$ python3 -q
>>> import numpy as np
>>> import numpy.linalg as la
>>> np.set_printoptions(precision=2, suppress=True, linewidth=160)
>>> def rd(a):
...     return np.round(a, 2) + 0
... 
>>> data = np.loadtxt("case5.csv", delimiter=",")
>>> data
array([[ 0.46, -4.09,  1.61, -4.62],
       [ 3.51, -6.7 ,  5.3 , -8.89],
       [-0.76, -5.8 ,  0.06, -4.12],
       [-2.44,  8.29, -4.31,  8.18]])
>>> x0 = np.array([0, -3, 2, 2])
>>> rd(data @ np.ones(4))
array([ -6.64,  -6.78, -10.62,   9.72])
>>> data @ np.eye(4)[2]
array([ 1.61,  5.3 ,  0.06, -4.31])
>>> rd((data * x0).sum(axis=1))
array([  6.25,  12.92,   9.28, -17.13])
>>> np.sign((data @ x0).round(6))
array([ 1.,  1.,  1., -1.])
>>> la.norm(data @ x0) <= la.norm(data, 2) * la.norm(x0) + 1e-9
np.True_
>>> rng = np.random.default_rng(121296)
>>> labels = rng.permutation(4)
>>> labels
array([2, 0, 3, 1])
>>> A2 = data[labels][:, labels]
>>> rd(la.det(A2)), rd(la.det(data[labels]))
(np.float64(10.37), np.float64(-10.37))
>>> rd(np.sort(np.abs(la.eigvals(A2))))
array([0.2 , 1.27, 6.47, 6.47])
>>> cent = np.array([[8, 7, 3], [6, 5, 6]])
>>> A = rng.normal(size=(23, 2)) @ cent + np.array([-2, -1, 1])
>>> rd(A)
array([[ -6.17,  -4.51,  -2.58],
       [ 20.92,  18.22,  22.08],
       [ -8.52,  -6.69,  -1.7 ],
       [  5.41,   5.22,   7.75],
       [ -9.21,  -6.71, -10.82],
       [  0.45,   0.94,   4.99],
       [ -4.62,  -3.33,   0.66],
       [ 11.87,  10.7 ,  12.78],
       [ -5.13,  -3.62,  -1.97],
       [ -8.25,  -6.58,   0.35],
       [ -5.22,  -3.71,  -1.81],
       [ -5.85,  -4.71,   4.73],
       [-12.83, -10.24,  -6.66],
       [ -7.89,  -5.87,  -5.54],
       [ -6.63,  -5.11,   0.21],
       [-13.51, -10.7 ,  -8.95],
       [  6.23,   5.99,   7.18],
       [  2.41,   2.55,   7.2 ],
       [ -4.23,  -2.93,  -0.09],
       [ -9.34,  -7.39,  -2.29],
       [ -8.78,  -6.55,  -7.24],
       [-10.28,  -8.24,  -2.14],
       [ -0.62,   0.3 ,   0.12]])
>>> A2 = A / np.sqrt((A ** 2).mean(axis=1, keepdims=True))
>>> rd(A2[16])
array([0.96, 0.92, 1.11])
>>> la.matrix_rank(A2) == la.matrix_rank(A)
np.True_
>>> P = A @ la.solve(A.T @ A, A.T)
>>> rd(np.trace(P))
np.float64(3.0)
>>> rd(la.eigvalsh(P))
array([0., 0., 0., 0., 0., 0., 0., 0., 0., 0., 0., 0., 0., 0., 0., 0., 0., 0., 0., 0., 1., 1., 1.])
>>> x0 = np.array([0, 1, -1])
>>> rhs = A @ x0
>>> rd(la.lstsq(A, rhs)[0])
array([ 0.,  1., -1.])
>>> rd(la.solve(A.T @ A, A.T @ rhs))
array([ 0.,  1., -1.])
>>> rd(la.pinv(A) @ A)
array([[1., 0., 0.],
       [0., 1., 0.],
       [0., 0., 1.]])
>>> rhs = rhs + 0.05 * rng.normal(size=23)
>>> rd(rhs)
array([-1.83, -3.88, -4.97, -2.57,  4.12, -4.07, -4.02, -2.12, -1.71, -6.92, -1.85, -9.48, -3.6 , -0.34, -5.41, -1.77, -1.16, -4.62, -2.82, -5.12,  0.69,
       -6.08,  0.18])
>>> coef, *_ = la.lstsq(A, rhs)
>>> coef.round()
array([ 0.,  1., -1.])
>>> rd(coef)
array([ 0.,  1., -1.])
>>> rd(la.norm(rhs - A @ coef))
np.float64(0.18)
>>> rd(A.T @ (rhs - A @ coef))
array([0., 0., 0.])
>>> A2 = np.array([[-4, -1, 4, 6]])
>>> arr = A2.T @ A2
>>> arr
array([[ 16,   4, -16, -24],
       [  4,   1,  -4,  -6],
       [-16,  -4,  16,  24],
       [-24,  -6,  24,  36]])
>>> P = np.triu(np.array([[6, 4, 4, 5], [7, 0, 4, 1], [9, 8, 0, 5], [0, 5, 9, 1]]), 1) + np.eye(4)
>>> A2 = P @ arr @ la.inv(P)
>>> rd(np.poly(A2))
array([  1., -69.,   0.,   0.,   0.])
>>> x0 = np.array([-3, 1, -3, 1])
>>> a = np.maximum(arr @ x0, 0)
>>> arr.T @ a
array([-1040,  -260,  1040,  1560])
>>> a
array([ 0,  0, 20, 30])
>>> np.maximum(arr @ x0, 0) - np.maximum(-arr @ x0, 0)
array([-20,  -5,  20,  30])
>>> arr * (a > 1e-9)[:, None]
array([[  0,   0,   0,   0],
       [  0,   0,   0,   0],
       [-16,  -4,  16,  24],
       [-24,  -6,  24,  36]])
>>> np.flatnonzero(a > 1e-9)
array([2, 3])
>>> E = np.loadtxt("data.csv", delimiter=",")
>>> rd(E)
array([[ 0.71,  0.  , -0.71],
       [ 0.  ,  1.  ,  0.  ],
       [ 0.71,  0.  ,  0.71]])
>>> A2 = E / np.sqrt((E ** 2).mean(axis=1, keepdims=True))
>>> rd(la.norm(A2, axis=1))
array([1.73, 1.73, 1.73])
>>> la.matrix_rank(A2) == la.matrix_rank(E)
np.True_
>>> rd(E - E.mean(axis=1, keepdims=True))
array([[ 0.71,  0.  , -0.71],
       [-0.33,  0.67, -0.33],
       [ 0.24, -0.47,  0.24]])
>>> cent = np.array([[-1.8, -1.1, -0.9], [2.2, 0.6, -1.5]])
>>> K = np.array([[-1, -3],
...     [2, -3],
...     [2, -3],
...     [-3, 3],
...     [-2, 3],
...     [-1, -1],
...     [0, 3],
...     [-3, -1],
...     [0, -3],
...     [3, 3],
...     [2, 0],
...     [-1, -1],
...     [1, 3]]) @ cent + 0.3 * rng.normal(size=(13, 3))
>>> rd(K)
array([[ -4.43,  -0.47,   5.09],
       [ -9.81,  -4.28,   2.91],
       [-10.25,  -4.16,   2.39],
       [ 12.07,   4.96,  -1.61],
       [  9.77,   4.17,  -3.14],
       [ -0.38,   1.5 ,   2.52],
       [  6.52,   1.81,  -4.48],
       [  2.65,   2.23,   4.75],
       [ -6.25,  -1.61,   4.12],
       [  1.15,  -1.17,  -7.45],
       [ -3.51,  -2.06,  -1.63],
       [ -0.89,   0.47,   2.35],
       [  4.5 ,   0.84,  -4.78]])
>>> A2 = np.array([[7, 4], [2, 8], [-7, -7]])
>>> rd(np.einsum("ij,ij->i", K, K))
array([ 45.72, 123.08, 128.02, 172.9 , 122.56,   8.78,  65.93,  34.58,  58.69,  58.15,  19.24,   6.54,  43.84])
>>> np.vstack([K, A2.T]).shape
(15, 3)
>>> la.matrix_rank(K @ A2)
np.int64(2)
>>> rd(np.einsum("ij->j", K))
array([1.14, 2.22, 1.04])
>>> P = K @ la.solve(K.T @ K, K.T)
>>> rd(la.eigvalsh(P))
array([0., 0., 0., 0., 0., 0., 0., 0., 0., 0., 1., 1., 1.])
>>> np.allclose(P @ P, P)
True
>>> rd(np.diag(P))
array([0.16, 0.27, 0.19, 0.34, 0.25, 0.6 , 0.11, 0.29, 0.13, 0.41, 0.08, 0.07, 0.11])
